% python3 -q
>>> import numpy as np
>>> import numpy.linalg as la
>>> np.set_printoptions(precision=1, suppress=True, linewidth=200)
>>> data = np.loadtxt("mat.csv", delimiter=",")
>>> data
array([[-1.1, -0.3,  1.4, -0.3,  0. ,  1.1],
       [ 0.8, -0.5,  0.1,  1.3,  0.1, -4. ],
       [ 0.1,  0.4, -0.5,  1.5,  1.6, -4.2],
       [-0.1,  1. , -0.3,  1.2, -0.7, -3.5],
       [ 1. ,  0.7, -0.1, -0.6,  0.7,  2.1],
       [ 0.2, -0.5, -0.7,  1.8,  0.1, -5.7],
       [ 0.7,  0.4, -0.3,  0.8, -0.9, -2.1],
       [-0.2,  0.1,  0.2,  0.5, -0.3, -1.5],
       [-0.6, -0.6,  0.2, -1.9,  0.4,  5.3],
       [ 1.9,  0.3, -0.1, -0.1,  0.5,  0.9],
       [ 1.2,  1.3, -1.2,  1.2, -1.4, -3.9],
       [ 1.3, -0.2, -1.1, -1. , -1.4,  2.7]])
>>> P = data @ la.solve(data.T @ data, data.T)
>>> np.round(np.trace(P), 1)
np.float64(6.0)
>>> np.allclose(P @ P, P)
True
>>> np.round(la.eigvalsh(P), 1) + 0
array([0., 0., 0., 0., 0., 0., 1., 1., 1., 1., 1., 1.])
>>> arr = np.load("sample14.npy")
>>> arr
array([[-4,  3, -3,  5,  3],
       [ 0,  3,  3,  4, -3],
       [ 0,  0, -4, -5,  3],
       [ 0,  0,  0,  2,  4],
       [ 0,  0,  0,  0, -1]])
>>> np.allclose(arr, arr.T)
False
>>> la.determinant(arr)
Traceback (most recent call last):
  File "<python-input-12>", line 1, in <module>
    la.determinant(arr)
    ^^^^^^^^^^^^^^
AttributeError: module 'numpy.linalg' has no attribute 'determinant'
>>> round(np.abs(la.eigvals(arr)).max(), 1)
np.float64(4.0)
>>> la.matrix_power(arr, 2)
array([[ 16,  -3,  33,  17, -13],
       [  0,   9,  -3,   5,  19],
       [  0,   0,  16,  10, -35],
       [  0,   0,   0,   4,   4],
       [  0,   0,   0,   0,   1]])
>>> assert arr == arr.T
Traceback (most recent call last):
  File "<python-input-15>", line 1, in <module>
    assert arr == arr.T
           ^^^^^^^^^^^^
ValueError: The truth value of an array with more than one element is ambiguous. Use a.any() or a.all()
>>> np.trace(arr)
np.int64(-4)
>>> rng = np.random.default_rng(944)
>>> idx = rng.permutation(5)
>>> idx
array([1, 2, 4, 3, 0])
>>> other = arr[idx][:, idx]
>>> np.trace(other)
np.int64(-4)
>>> np.round(la.det(other), 1), round(la.det(arr[idx]), 1)
(np.float64(-96.0), np.float64(96.0))
>>> np.sort(np.abs(la.eigvals(other)))
array([1., 2., 3., 4., 4.])
>>> np.diag(other)
array([ 3, -4, -1,  2, -4])
>>> np.allclose(other, arr)
False
>>> arr[2] @ arr[4]
np.int64(-3)
>>> la.norm(arr, axis=1).argmax()
np.int64(0)
>>> left, sigma, vt = la.svd(arr)
>>> np.argmax(sigma[:-1] / (sigma[1:] + 1e-6)) + 1
np.int64(4)
>>> sigma
array([9.6, 8.6, 3.6, 1.9, 0.2])
>>> other = left[:, :4] @ np.diag(sigma[:4]) @ vt[:4]
>>> round(float(np.abs(arr - other).max()), 1)
0.1
>>> np.round(la.norm(arr - other, 2), 1), round(sigma[4], 1)
(np.float64(0.2), np.float64(0.2))
>>> other.round(1) + 0
array([[-4. ,  3. , -3. ,  5. ,  3. ],
       [ 0. ,  3. ,  3. ,  4. , -3. ],
       [ 0. ,  0. , -4. , -5. ,  3. ],
       [ 0. ,  0. ,  0. ,  2. ,  4. ],
       [-0.1,  0. ,  0.1, -0.1, -1. ]])
>>> round(float(la.norm(arr - other) / la.norm(arr)), 1)
0.0
>>> M = np.load("dump.npy")
>>> M
array([[ 5,  5,  0,  0,  4,  5, 13,  3, 11,  0],
       [ 0,  0, 48,  4,  0,  0,  0,  0,  0, 21],
       [ 0,  0,  0,  0,  0,  0,  1,  0,  0,  0],
       [ 0,  0, 15,  0,  0,  0,  0,  0,  0, 10],
       [ 5,  0, 21,  4,  4,  5,  0,  0,  5,  6],
       [ 0,  1,  0,  0,  0,  0, 21,  1,  0,  0],
       [ 0,  0,  0,  0,  0,  0,  6,  0,  0,  0],
       [ 0,  0,  0,  0,  0,  0,  0,  0,  0,  3],
       [ 3,  9,  0,  0,  2,  2, 25,  5, 11,  0],
       [ 0,  0, 12,  0,  0,  0,  0,  0,  0,  4],
       [ 0,  1,  0,  0,  0,  0,  9,  1,  3,  0],
       [ 3,  0,  6,  0,  2,  2,  0,  0,  5,  0],
       [13, 15,  0,  1, 12, 17, 30,  8, 24,  0],
       [ 0,  0,  3,  0,  0,  0,  0,  0,  0,  7],
       [ 0,  0, 18,  0,  0,  0,  0,  0,  0, 10],
       [ 7,  5,  0,  0,  6,  8, 11,  3, 13,  0],
       [33, 11,  9, 23, 32, 47,  0,  6, 42,  0],
       [ 9, 11,  0,  0,  8, 11, 24,  6, 18,  0],
       [ 3,  5,  0,  0,  2,  2, 15,  3,  9,  0],
       [ 0,  0, 15,  0,  0,  0,  0,  0,  0,  9],
       [ 3,  0, 18,  2,  2,  2,  0,  0,  3,  5],
       [17,  5,  3, 10, 16, 23,  1,  3, 23,  0],
       [ 0,  7,  0,  0,  0,  0, 24,  4,  6,  0],
       [ 0,  0,  0,  0,  0,  0,  0,  0,  0,  0],
       [ 5,  0, 15,  3,  4,  5,  0,  0,  6,  3],
       [17,  7,  0,  9, 16, 23,  6,  4, 24,  0],
       [ 0,  0,  0,  0,  0,  0, 10,  0,  0,  0],
       [11,  1,  6,  6, 10, 14,  0,  1, 15,  0],
       [ 0,  0, 15,  0,  0,  0,  0,  0,  0,  6],
       [ 0,  0, 15,  0,  0,  0,  0,  0,  0,  7],
       [ 9, 15,  0,  0,  8, 11, 34,  8, 20,  0],
       [31, 11,  6, 21, 30, 44,  2,  6, 40,  0]])
>>> # looks like rank 9
>>> left, sigma, vt = la.svd(M)
>>> vecs = vt[:(sigma > 1e-8).sum()]
>>> vec = M[15] + 3 * M[22] + rng.integers(2) * np.eye(10)[8]
>>> vec
array([ 7., 26.,  0.,  0.,  6.,  8., 83., 15., 31.,  0.])
>>> la.matrix_rank(np.vstack([M, vec]))
np.int64(9)
